$ python -q
>>> import numpy as np
>>> np.set_printoptions(suppress=True, linewidth=100)
>>> def tidy(a):
...     return np.round(a, 3) + 0
... 
>>> rng = np.random.default_rng(72)
>>> ang = np.sort(rng.uniform(-2, 2, 19))
>>> feats = np.c_[ang, ang ** 2, ang ** 3] @ np.array([[3, -2, 7], [6, -8, -2], [5, -4, 6]])
>>> print(tidy(feats))
[[-20.976   3.531 -67.704]
 [-14.894   0.917 -53.525]
 [ -8.713  -1.266 -37.608]
 [ -2.497  -2.125 -17.265]
 [ -1.232  -1.578 -10.726]
 [ -1.005  -1.339  -9.072]
 [ -0.728  -0.839  -6.327]
 [ -0.386   0.119  -1.435]
 [  0.111  -0.079   0.239]
 [  0.26   -0.196   0.515]
 [  1.223  -1.082   1.739]
 [  1.522  -1.375   2.032]
 [  7.408  -7.356   6.431]
 [ 10.255 -10.239   8.397]
 [ 16.84  -16.831  13.   ]
 [ 18.938 -18.913  14.493]
 [ 27.35  -27.183  20.614]
 [ 42.503 -41.855  32.095]
 [ 55.058 -53.855  41.953]]
>>> W1 = np.array([[0, 0], [0, 0], [2, 2]])
>>> beta = np.array([0, 2])
>>> act = np.maximum(feats @ W1 + beta, 0)
>>> print(tidy((act > 0).mean(axis=0)))
[0.579 0.579]
>>> Z = np.array([[1, 8, 2], [8, 2, 1]])
>>> print((act @ Z).round(6).argmax(axis=1))
[0 0 0 0 0 0 0 0 0 0 0 0 1 1 1 1 1 1 1]
>>> print(np.linalg.matrix_rank(feats, rtol=0.1))
2
>>> print(round(np.log10(np.linalg.cond(feats))))
2
>>> print(np.argsort(-np.linalg.norm(feats, axis=0).round(6), kind="stable")[:3])
[2 0 1]
>>> Y = feats / np.linalg.norm(feats, axis=1)
Traceback (most recent call last):
  File "<python-input-16>", line 1, in <module>
    Y = feats / np.linalg.norm(feats, axis=1)
        ~~~~~~^~~~~~~~~~~~~~~~~~~~~~~~~~~~~~~
ValueError: operands could not be broadcast together with shapes (19,3) (19,) 
>>> Y = feats / np.linalg.norm(feats, axis=1, keepdims=True)
>>> C2 = Y @ Y.T
>>> print((C2 - 2 * np.eye(19)).round(6).argmax(axis=1))
[ 1  0  1  6  5  4  4  0  9  8 11 10 13 14 15 14 17 16 17]
>>> m1 = np.array([[4, 5, 6, 7], [8, 9, 10, 11], [12, 13, 14, 15], [16, 17, 18, 19]])
>>> print(m1)
[[ 4  5  6  7]
 [ 8  9 10 11]
 [12 13 14 15]
 [16 17 18 19]]
>>> U, sig, Vh = np.linalg.svd(m1)
>>> print(np.argmax(sig[:-1] / (sig[1:] + 1e-6)) + 1)
2
>>> Y = U[:, :2] @ np.diag(sig[:2]) @ Vh[:2]
>>> print(np.linalg.matrix_rank(Y))
2
>>> print(tidy(np.abs(m1 - Y).max()))
0.0
>>> print(tidy(np.linalg.norm(m1 - Y, 2)), tidy(sig[2]))
0.0 0.0
>>> print(tidy(np.linalg.norm(m1 - Y) / np.linalg.norm(m1)))
0.0
>>> print(tidy(Y))
[[ 4.  5.  6.  7.]
 [ 8.  9. 10. 11.]
 [12. 13. 14. 15.]
 [16. 17. 18. 19.]]
>>> print([round(float(x), 3) for x in np.linalg.svd(m1, compute_uv=False)[:3]])
[49.532, 1.615, 0.0]
>>> print(np.linalg.cond(m1) > 100)
True
>>> print(tidy(np.linalg.norm(m1, 2) / np.linalg.norm(m1)))
0.999
>>> print(np.argsort(-np.linalg.norm(m1, axis=0).round(6), kind="stable")[:3])
[3 2 1]
>>> lab = rng.permutation(4)
>>> print(lab)
[1 2 0 3]
>>> Y = m1[lab][:, lab]
>>> print(np.trace(Y))
46
>>> print(np.allclose(Y, m1))
False
>>> print(tidy(np.sort(np.abs(np.linalg.eigvals(Y)))))
[ 0.     0.     1.678 47.678]
>>> U, sig, Vh = np.linalg.svd(m1)
>>> V = Vh[:(sig > 1e-8).sum()]
>>> vec = m1[2] + 3 * m1[3] + rng.integers(2) * np.eye(4)[2]
>>> print(vec)
[60. 64. 69. 72.]
>>> print(tidy(np.linalg.norm(vec - V.T @ V @ vec)))
0.837
>>> print(tidy(V.T @ V))
[[ 0.7  0.4  0.1 -0.2]
 [ 0.4  0.3  0.2  0.1]
 [ 0.1  0.2  0.3  0.4]
 [-0.2  0.1  0.4  0.7]]
>>> print(tidy(np.linalg.norm(m1, "nuc")))
51.147
>>> print(tidy(np.linalg.norm(m1[3] - m1[0])))
24.0
>>> W0 = np.load("out18.npy")
>>> print(W0)
[[ 9 -9 -3]
 [-9  9  3]
 [-3  3  1]]
>>> proj = np.triu(np.array([[1, 0, -1], [0, 3, 2], [-3, 2, -3]]), 1) + np.eye(3)
>>> Y = proj @ W0 @ np.linalg.inv(proj)
>>> print(np.linalg.matrix_rank(Y))
1
